In [1]: import numpy as np

In [2]: from numpy import linalg as LA

In [3]: np.set_printoptions(precision=2, suppress=True, linewidth=140, legacy="1.25")

In [4]: r0 = np.array([-2, -1, 2, 1])

In [5]: r1 = np.array([1, 3, 0, 1])

In [6]: W0 = r0[:, None] + r1[None, :]

In [7]: W0
Out[7]: 
array([[-1,  1, -2, -1],
       [ 0,  2, -1,  0],
       [ 3,  5,  2,  3],
       [ 2,  4,  1,  2]])

In [8]: rank = LA.matrix_rank(W0)

In [9]: rank
Out[9]: 2

In [10]: ns = LA.svd(W0)[2][rank:].T

In [11]: ns.shape
Out[11]: (4, 2)

In [12]: [int(LA.matrix_rank(np.delete(W0, i, axis=0))) for i in range(4)]
Out[12]: [2, 2, 2, 2]

In [13]: np.allclose(W0 @ ns, 0)
Out[13]: True

In [14]: round(LA.det(W0.T), 2)
Out[14]: 0.0

In [15]: np.round(np.poly(W0), 2) + 0
Out[15]: array([ 1., -5., 16.,  0.,  0.])

In [16]: np.einsum("ij,ji->", W0, W0)
Out[16]: -7

In [17]: np.kron(np.eye(2, dtype=int), W0)
Out[17]: 
array([[-1,  1, -2, -1,  0,  0,  0,  0],
       [ 0,  2, -1,  0,  0,  0,  0,  0],
       [ 3,  5,  2,  3,  0,  0,  0,  0],
       [ 2,  4,  1,  2,  0,  0,  0,  0],
       [ 0,  0,  0,  0, -1,  1, -2, -1],
       [ 0,  0,  0,  0,  0,  2, -1,  0],
       [ 0,  0,  0,  0,  3,  5,  2,  3],
       [ 0,  0,  0,  0,  2,  4,  1,  2]])

In [18]: round(float(LA.eigvals(W0).sum().real), 2)
Out[18]: 5.0

In [19]: Uu, sig, VT = LA.svd(W0)

In [20]: np.argmax(sig[:-1] / (sig[1:] + 1e-6)) + 1
Out[20]: 2

In [21]: sig.round(2) + 0
Out[21]: array([8.58, 3.21, 0.  , 0.  ])

In [22]: other = Uu[:, :2] @ np.diag(sig[:2]) @ VT[:2]

In [23]: round(float(np.abs(W0 - other).max()), 2)
Out[23]: 0.0

In [24]: round(float(LA.norm(W0 - other, 2)), 2), round(sig[2], 2)
Out[24]: (0.0, 0.0)

In [25]: hat = np.triu(np.array([[2, 0, 3, 0], [2, 2, 2, 3], [3, 0, 1, 3], [2, 2, 1, 1]]), 1) + np.eye(4)

In [26]: other = hat @ W0 @ LA.inv(hat)

In [27]: hat @ W0 - W0 @ hat
Out[27]: 
array([[  9.,  15.,   7.,  12.],
       [ 12.,  22.,   3.,   9.],
       [  6.,  12., -16., -15.],
       [  0.,   0., -14., -15.]])

In [28]: other
Out[28]: 
array([[  8.,  16., -52., 116.],
       [ 12.,  24., -78., 174.],
       [  9.,  17., -56., 126.],
       [  2.,   4., -13.,  29.]])

In [29]: mat = np.array([[0, 0, 0, 0], [0, 4, 2, -4], [0, 2, 1, -2], [0, -4, -2, 4]])

In [30]: hat = np.triu(np.array([[0, -1, -1, 4], [3, 3, 1, 3], [2, 2, -3, 4], [0, -3, 3, -3]]), 1) + np.eye(4)

In [31]: other = hat @ mat @ LA.inv(hat)

In [32]: np.trace(other), np.trace(mat)
Out[32]: (9.0, 9)

In [33]: LA.matrix_rank(other)
Out[33]: 1

In [34]: np.flatnonzero(LA.matrix_power((mat != 0) + (mat.T != 0) + np.eye(4), 4)[2])
Out[34]: array([1, 2, 3])

In [35]: A = np.array([[0.0, 3.0, 3.0], [3.0, 0.0, 0.0], [3.0, 0.0, 0.0]])

In [36]: A
Out[36]: 
array([[0., 3., 3.],
       [3., 0., 0.],
       [3., 0., 0.]])

In [37]: Uu, sig, VT = LA.svd(A)

In [38]: evecs = VT[:(sig > 1e-8).sum()]

In [39]: rng = np.random.default_rng(3496)

In [40]: x = A[2] + -3 * A[1] + rng.integers(2) * np.eye(3)[1]

In [41]: x
Out[41]: array([-6.,  0.,  0.])

In [42]: np.diag(evecs.T @ evecs)
Out[42]: array([1. , 0.5, 0.5])

In [43]: LA.matrix_rank(np.vstack([A, x]))
Out[43]: 2

In [44]: rank = LA.matrix_rank(A)

In [45]: rank
Out[45]: 2

In [46]: ns = LA.svd(A)[2][rank:].T

In [47]: np.round(A @ ns, 2) + 0
Out[47]: 
array([[0.],
       [0.],
       [0.]])

In [48]: [int(LA.matrix_rank(A[:i])) for i in range(1, len(A) + 1)]
Out[48]: [1, 2, 2]

In [49]: ns[:, 0] / ns[np.abs(ns[:, 0]).round(6).argmax(), 0]
Out[49]: array([-0.,  1., -1.])

In [50]: [int(LA.matrix_rank(A[:, :j + 1])) for j in range(3)]
Out[50]: [1, 2, 2]

In [51]: ns @ ns.T
Out[51]: 
array([[ 0. ,  0. ,  0. ],
       [ 0. ,  0.5, -0.5],
       [ 0. , -0.5,  0.5]])
